$ python -q
>>> import numpy as np
>>> import numpy.linalg as la
>>> np.set_printoptions(suppress=True, linewidth=160)
>>> m1 = np.load("a.npy")
>>> print(m1)
[[15 -3 12  7  3 -8]
 [-3 13 -6  3 -5  2]
 [12 -6 18  4 12 -8]
 [ 7  3  4 20  2 -1]
 [ 3 -5 12  2 12 -3]
 [-8  2 -8 -1 -3  5]]
>>> # rows and columns are dependent
>>> Uu, sig, vt = la.svd(m1)
>>> print(np.argmax(sig[:-1] / (sig[1:] + 1e-6)) + 1)
4
>>> M2 = Uu[:, :4] @ np.diag(sig[:4]) @ vt[:4]
>>> print(la.matrix_rank(M2))
4
>>> print(round(float(la.norm(m1 - M2) / la.norm(m1)), 4))
0.0
>>> print(M2.round(4))
[[15. -3. 12.  7.  3. -8.]
 [-3. 13. -6.  3. -5.  2.]
 [12. -6. 18.  4. 12. -8.]
 [ 7.  3.  4. 20.  2. -1.]
 [ 3. -5. 12.  2. 12. -3.]
 [-8.  2. -8. -1. -3.  5.]]
>>> print(np.argsort(-la.norm(m1, axis=0).round(6), kind="stable")[:3])
[2 0 3]
>>> print([round(float(x), 4) for x in la.svd(m1, compute_uv=False)[:3]])
[42.5119, 21.827, 10.5966]
>>> print(la.matrix_rank(m1, rtol=0.1))
4
>>> w, vecs = la.eigh(m1)
>>> print(np.round(vecs @ np.diag(w) @ vecs.T, 4))
[[15. -3. 12.  7.  3. -8.]
 [-3. 13. -6.  3. -5.  2.]
 [12. -6. 18.  4. 12. -8.]
 [ 7.  3.  4. 20.  2. -1.]
 [ 3. -5. 12.  2. 12. -3.]
 [-8.  2. -8. -1. -3.  5.]]
>>> print(np.round(la.svd(m1, compute_uv=False), 4) + 0)
[42.5119 21.827  10.5966  8.0646  0.      0.    ]
>>> print(np.round(la.eigvalsh(m1 @ m1), 4) + 0)
[   0.        0.       65.0372  112.2881  476.4167 1807.2581]
>>> print(w.sum(), np.trace(m1))
83.0 83
>>> print(np.round(vecs.T @ vecs, 4) + 0)
[[1. 0. 0. 0. 0. 0.]
 [0. 1. 0. 0. 0. 0.]
 [0. 0. 1. 0. 0. 0.]
 [0. 0. 0. 1. 0. 0.]
 [0. 0. 0. 0. 1. 0.]
 [0. 0. 0. 0. 0. 1.]]
>>> print((w > 1e-8).sum(), (w < -1e-8).sum())
4 0
>>> print(np.abs(vecs[:, -1]).round(6).argmax())
2
>>> print(np.unique(w.round(6) + 0, return_counts=True)[1])
[2 1 1 1 1]
>>> E = 3 * np.eye(10) + np.eye(10, k=1)
>>> print(E)
[[3. 1. 0. 0. 0. 0. 0. 0. 0. 0.]
 [0. 3. 1. 0. 0. 0. 0. 0. 0. 0.]
 [0. 0. 3. 1. 0. 0. 0. 0. 0. 0.]
 [0. 0. 0. 3. 1. 0. 0. 0. 0. 0.]
 [0. 0. 0. 0. 3. 1. 0. 0. 0. 0.]
 [0. 0. 0. 0. 0. 3. 1. 0. 0. 0.]
 [0. 0. 0. 0. 0. 0. 3. 1. 0. 0.]
 [0. 0. 0. 0. 0. 0. 0. 3. 1. 0.]
 [0. 0. 0. 0. 0. 0. 0. 0. 3. 1.]
 [0. 0. 0. 0. 0. 0. 0. 0. 0. 3.]]
>>> # triangular, det is the product of the diagonal
>>> rng = np.random.default_rng(265653)
>>> labels = rng.permutation(10)
>>> M2 = E[:, labels] * rng.choice([-1, 1], 10)
>>> print(M2)
[[-0.  0.  0.  0.  3. -0. -1.  0.  0.  0.]
 [-0.  0.  0.  0.  0. -1. -3.  0.  0.  0.]
 [-0.  0.  0.  1.  0. -3. -0.  0.  0.  0.]
 [-0.  0.  0.  3.  0. -0. -0.  0.  0.  1.]
 [-0.  1.  0.  0.  0. -0. -0.  0.  0.  3.]
 [-0.  3.  1.  0.  0. -0. -0.  0.  0.  0.]
 [-0.  0.  3.  0.  0. -0. -0.  0.  1.  0.]
 [-0.  0.  0.  0.  0. -0. -0.  1.  3.  0.]
 [-1.  0.  0.  0.  0. -0. -0.  3.  0.  0.]
 [-3.  0.  0.  0.  0. -0. -0.  0.  0.  0.]]
>>> Uu, _, vt = la.svd(E.T @ M2)
>>> print(np.round(la.lstsq(E, M2)[0], 4) + 0)
[[ 0.  0.  0.  0.  1.  0.  0.  0.  0.  0.]
 [ 0.  0.  0.  0.  0.  0. -1.  0.  0.  0.]
 [ 0.  0.  0.  0.  0. -1.  0.  0.  0.  0.]
 [ 0.  0.  0.  1.  0.  0.  0.  0.  0.  0.]
 [ 0.  0.  0.  0.  0.  0.  0.  0.  0.  1.]
 [ 0.  1.  0.  0.  0.  0.  0.  0.  0.  0.]
 [ 0.  0.  1.  0.  0.  0.  0.  0.  0.  0.]
 [ 0.  0.  0.  0.  0.  0.  0.  0.  1.  0.]
 [ 0.  0.  0.  0.  0.  0.  0.  1.  0.  0.]
 [-1.  0.  0.  0.  0.  0.  0.  0.  0.  0.]]
>>> M2 = E[0, 0] * E[1:] - np.outer(E[1:, 0], E[0])
>>> print(M2)
[[0. 9. 3. 0. 0. 0. 0. 0. 0. 0.]
 [0. 0. 9. 3. 0. 0. 0. 0. 0. 0.]
 [0. 0. 0. 9. 3. 0. 0. 0. 0. 0.]
 [0. 0. 0. 0. 9. 3. 0. 0. 0. 0.]
 [0. 0. 0. 0. 0. 9. 3. 0. 0. 0.]
 [0. 0. 0. 0. 0. 0. 9. 3. 0. 0.]
 [0. 0. 0. 0. 0. 0. 0. 9. 3. 0.]
 [0. 0. 0. 0. 0. 0. 0. 0. 9. 3.]
 [0. 0. 0. 0. 0. 0. 0. 0. 0. 9.]]
>>> print(E[:, 0] / E[0, 0])
[1. 0. 0. 0. 0. 0. 0. 0. 0. 0.]
>>> print(np.flatnonzero(~M2.round(6).any(axis=1)))
[]
>>> cov = E.T @ E
>>> print(np.round(la.eigvalsh(cov)[::-1], 4))
[15.7457 15.005  13.8428 12.3605 10.6869  8.9656  7.3414  5.9458  4.8833  4.2232]
>>> print(la.matrix_rank(cov))
10
>>> print(np.prod(np.diag(E)), np.round(la.det(E), 4))
59049.0 59049.0
>>> print(E @ E)
[[9. 6. 1. 0. 0. 0. 0. 0. 0. 0.]
 [0. 9. 6. 1. 0. 0. 0. 0. 0. 0.]
 [0. 0. 9. 6. 1. 0. 0. 0. 0. 0.]
 [0. 0. 0. 9. 6. 1. 0. 0. 0. 0.]
 [0. 0. 0. 0. 9. 6. 1. 0. 0. 0.]
 [0. 0. 0. 0. 0. 9. 6. 1. 0. 0.]
 [0. 0. 0. 0. 0. 0. 9. 6. 1. 0.]
 [0. 0. 0. 0. 0. 0. 0. 9. 6. 1.]
 [0. 0. 0. 0. 0. 0. 0. 0. 9. 6.]
 [0. 0. 0. 0. 0. 0. 0. 0. 0. 9.]]
>>> print(np.round(np.sort(la.eigvals(E)), 4))
[3. 3. 3. 3. 3. 3. 3. 3. 3. 3.]
>>> print([int(la.matrix_rank(la.matrix_power(E, p))) for p in range(1, 11)])
[10, 10, 10, 10, 10, 10, 10, 10, 10, 10]
